$ python3 -q
>>> import numpy as np
>>> from numpy import linalg as LA
>>> np.set_printoptions(precision=3, suppress=True, linewidth=200)
>>> m1 = np.array([[1, -3, 2, -3, 0, -1], [1, 0, 1, 0, -1, 2]])
>>> m1
array([[ 1, -3,  2, -3,  0, -1],
       [ 1,  0,  1,  0, -1,  2]])
>>> round(LA.norm(m1, 2), 3)
np.float64(4.905)
>>> LA.norm(m1, axis=0)
array([1.414, 3.   , 2.236, 3.   , 1.   , 2.236])
>>> round(LA.norm(m1, "nuc"), 3)
np.float64(7.54)
>>> x = np.array([-1, 3, 3, 1, 1, 2])
>>> h1 = np.maximum(m1 @ x, 0)
>>> print(np.maximum(m1 @ x, 0) - np.maximum(-m1 @ x, 0))
[-9  5]
>>> print(h1)
[0 5]
>>> np.maximum(m1 @ (3 * x), 0)
array([ 0, 15])
>>> t = np.radians(45)
>>> r_ = np.eye(6)
>>> r_[4, 4] = r_[1, 1] = np.cos(t)
>>> r_[4, 1], r_[1, 4] = -np.sin(t), np.sin(t)
>>> print(r_)
[[ 1.     0.     0.     0.     0.     0.   ]
 [ 0.     0.707  0.     0.     0.707  0.   ]
 [ 0.     0.     1.     0.     0.     0.   ]
 [ 0.     0.     0.     1.     0.     0.   ]
 [ 0.    -0.707  0.     0.     0.707  0.   ]
 [ 0.     0.     0.     0.     0.     1.   ]]
>>> M2 = m1 @ r_.T
>>> np.abs(M2 - m1).max(axis=0)
array([0.   , 0.879, 0.   , 0.   , 2.121, 0.   ])
>>> M2
array([[ 1.   , -2.121,  2.   , -3.   ,  2.121, -1.   ],
       [ 1.   , -0.707,  1.   ,  0.   , -0.707,  2.   ]])
>>> round(float(LA.det(r_)), 3), round(np.trace(r_), 3)
(1.0, np.float64(5.414))
>>> np.allclose(m1 @ m1.T, M2 @ M2.T)
True
>>> T = np.stack([M2, -1 * M2, M2[::-1]])
>>> LA.norm(T, axis=(1, 2))
array([5.568, 5.568, 5.568])
>>> np.einsum("bij,cij->bc", T, T)
array([[ 31., -31.,   2.],
       [-31.,  31.,  -2.],
       [  2.,  -2.,  31.]])
>>> T.sum(axis=0)
array([[ 1.   , -0.707,  1.   ,  0.   , -0.707,  2.   ],
       [ 1.   , -2.121,  2.   , -3.   ,  2.121, -1.   ]])
>>> x = np.array([2, 3, 3, 3, 2, 2])
>>> m1 @ x
array([-12,   7])
>>> np.sign((m1 @ x).round(6))
array([-1,  1])
>>> LA.norm(m1 @ x) <= LA.norm(m1, 2) * LA.norm(x) + 1e-9
np.True_
>>> print((m1 @ x).argmax())
1
>>> print(m1 @ np.ones(6))
[-4.  3.]
>>> mat = np.load("run13.npy")
>>> mat
array([[0, 0, 1, 1, 0, 1],
       [0, 0, 1, 1, 0, 0],
       [1, 1, 0, 1, 0, 0],
       [1, 1, 1, 0, 1, 0],
       [0, 0, 0, 1, 0, 0],
       [1, 0, 0, 0, 0, 0]])
>>> vals, V = LA.eigh(mat)
>>> np.unique(vals.round(6) + 0, return_counts=True)[1]
array([1, 1, 1, 1, 1, 1])
>>> np.abs(V[:, -1])
array([0.449, 0.39 , 0.51 , 0.564, 0.205, 0.163])
>>> LA.norm(mat, axis=0)
array([1.732, 1.414, 1.732, 2.   , 1.   , 1.   ])
>>> round(float(LA.norm(mat, "nuc")), 3)
7.665
>>> print(LA.norm(mat, axis=1).argmax())
3
>>> np.round(LA.norm(mat, 1), 3), round(float(LA.norm(mat, np.inf)), 3)
(np.float64(4.0), 4.0)
>>> np.round(LA.norm(mat[3], 1), 3), round(LA.norm(mat[3], np.inf), 3)
(np.float64(4.0), np.float64(1.0))
>>> round(float(LA.norm(mat, 2)), 3)
2.754
>>> round(float(LA.norm(mat) ** 2 / LA.norm(mat, 2) ** 2), 3)
1.846
>>> LA.norm(mat, axis=1)
array([1.732, 1.414, 1.732, 2.   , 1.   , 1.   ])
>>> vals, V = LA.eigh(mat)
>>> x = np.array([5, 9, 1, 1, 7, 4])
>>> LA.eigvalsh(mat[1:, 1:])
array([-1.481, -1.   ,  0.   ,  0.311,  2.17 ])
>>> np.abs(mat).sum(axis=1).max(), round(np.abs(vals).max(), 3)
(np.int64(4), np.float64(2.754))
>>> x @ mat @ x
np.int64(112)
>>> feats = np.loadtxt("a.csv", delimiter=",")
>>> print(feats)
[[  7.  -4.  -7.  -8.]
 [  4. -10.   2.  -4.]
 [ 13.  -6.  -2. -12.]
 [  6.  -9. -10. -11.]
 [ 13.  -9.  -3. -13.]
 [  6. -18. -10. -22.]
 [  1. -15.  -2. -21.]
 [ -5.  -8.  -8. -30.]
 [-11. -12.  -6. -29.]
 [-17. -12. -13. -28.]
 [-26.  -6. -14. -24.]
 [-28.   2. -18. -25.]
 [-33.   0. -27. -31.]
 [-41.   6. -36. -39.]
 [-38.  -1. -28. -30.]
 [-45.   6. -30. -35.]
 [-44.   5. -21. -34.]
 [-49.   0. -26. -39.]
 [-50.   7. -31. -41.]
 [-56.  12. -34. -39.]
 [-65.   6. -41. -44.]
 [-72.  11. -35. -39.]
 [-73.   8. -35. -30.]
 [-64.   0. -39. -29.]
 [-58.   0. -36. -38.]
 [-62.  -2. -38. -40.]
 [-69.  -4. -36. -41.]
 [-62.  -5. -29. -36.]
 [-70.  -5. -32. -39.]
 [-69.   3. -26. -46.]
 [-61.  -1. -25. -38.]
 [-60.  -9. -17. -32.]]
>>> Ac = feats - feats.mean(axis=0)
>>> V = LA.svd(Ac)[2][:1]
>>> M2 = Ac - Ac @ V.T @ V
>>> np.cov(Ac @ V.T, rowvar=False)
array(1128.574)
>>> LA.norm(M2, axis=1).round(6).argmax()
np.int64(31)
>>> np.diag(V.T @ V)
array([0.76 , 0.025, 0.131, 0.085])
>>> X = np.array([[0, 1, 2, 1, 3, 0, 1],
...     [1, 0, 1, 2, 1, 3, 0],
...     [0, 1, 0, 1, 2, 1, 3],
...     [3, 0, 1, 0, 1, 2, 1],
...     [1, 3, 0, 1, 0, 1, 2],
...     [2, 1, 3, 0, 1, 0, 1],
...     [1, 2, 1, 3, 0, 1, 0]])
>>> rng = np.random.default_rng(67)
>>> labels = rng.permutation(6)
>>> M2 = mat[:, labels] * rng.choice([-1, 1], 6)
>>> M2
array([[ 0,  1, -1,  1,  0,  0],
       [ 0,  1, -1,  0,  0,  0],
       [ 0,  0, -1,  0,  1,  1],
       [ 1,  1,  0,  0,  1,  1],
       [ 0,  0, -1,  0,  0,  0],
       [ 0,  0,  0,  0,  0,  1]])
>>> Uu, _, Vh = LA.svd(mat.T @ M2)
>>> np.round(LA.lstsq(mat, M2)[0], 3) + 0
array([[ 0.,  0.,  0.,  0.,  0.,  1.],
       [ 0.,  0.,  0.,  0.,  1.,  0.],
       [ 0.,  1.,  0.,  0.,  0.,  0.],
       [ 0.,  0., -1.,  0.,  0.,  0.],
       [ 1.,  0.,  0.,  0.,  0.,  0.],
       [ 0.,  0.,  0.,  1.,  0.,  0.]])
>>> W0 = np.loadtxt("layer7.csv", delimiter=",")
>>> W0
array([[-0.1  ,  0.   , -0.8  ,  1.5  , -0.8  , -0.8  ],
       [-0.2  , -0.1  ,  0.8  ,  0.   , -0.6  ,  0.   ],
       [-0.219,  0.114,  0.415,  0.12 , -1.691, -1.859],
       [-0.2  ,  0.1  ,  0.4  ,  0.1  , -1.7  , -1.8  ],
       [-0.9  , -0.8  ,  1.7  ,  0.7  ,  0.5  ,  0.4  ],
       [-0.7  , -1.2  , -1.2  , -0.5  ,  0.8  ,  0.1  ],
       [ 0.   ,  2.8  , -0.4  , -1.2  , -1.5  , -1.2  ],
       [ 1.8  ,  1.6  , -0.3  ,  1.4  ,  0.1  , -1.1  ]])
>>> x = np.array([1, 2, 1, 1, 1, 2])
>>> y = W0 @ x
>>> np.round(LA.pinv(W0) @ W0, 3) + 0
array([[1., 0., 0., 0., 0., 0.],
       [0., 1., 0., 0., 0., 0.],
       [0., 0., 1., 0., 0., 0.],
       [0., 0., 0., 1., 0., 0.],
       [0., 0., 0., 0., 1., 0.],
       [0., 0., 0., 0., 0., 1.]])
>>> LA.solve(W0.T @ W0, W0.T @ y)
array([1., 2., 1., 1., 1., 2.])
>>> try:
...     LA.solve(W0, y)
... except LA.LinAlgError as e:
...     print(repr(e))
... 
LinAlgError('Last 2 dimensions of the array must be square')
>>> y = y + 0.02 * rng.normal(size=8)
>>> print(y)
[-1.79  -0.187 -4.887 -4.781  1.187 -3.804  0.125  3.974]
>>> c, *_ = LA.lstsq(W0, y)
>>> [round(float(LA.norm(LA.solve(W0.T @ W0 + lam * np.eye(6), W0.T @ y))), 2) for lam in (0, 1, 10, 100)]
[3.47, 2.92, 1.39, 0.24]
>>> c
array([0.993, 2.005, 0.992, 1.001, 0.977, 2.022])
>>> print(np.round(LA.norm(y - W0 @ c), 3))
0.029
>>> x = np.array([3, 4, 4, 4, 3, 4])
>>> y = W0 @ x
>>> c, lr = np.zeros(6), 1 / LA.norm(W0, 2) ** 2
>>> for i in range(8):
...     c -= lr * W0.T @ (W0 @ c - y)
...     if i % 2 == 0: print(i, round(LA.norm(W0 @ c - y), 3))
... 
0 16.466
2 9.067
4 5.358
6 3.354
>>> c
array([3.426, 3.175, 3.433, 3.284, 3.248, 3.084])
>>> u = np.array([4, 1, 4, 0, 5, 1])
>>> M2 = mat + np.outer(u, np.eye(6)[0])
>>> LA.matrix_rank(M2 - mat)
np.int64(1)
>>> LA.matrix_rank(LA.inv(M2) - LA.inv(mat), tol=1e-8)
np.int64(1)
>>> M2
array([[4., 0., 1., 1., 0., 1.],
       [1., 0., 1., 1., 0., 0.],
       [5., 1., 0., 1., 0., 0.],
       [1., 1., 1., 0., 1., 0.],
       [5., 0., 0., 1., 0., 0.],
       [2., 0., 0., 0., 0., 0.]])
>>> round(float(LA.det(M2) / LA.det(mat)), 3), round(1 + LA.solve(mat, u)[0], 3)
(2.0, np.float64(2.0))
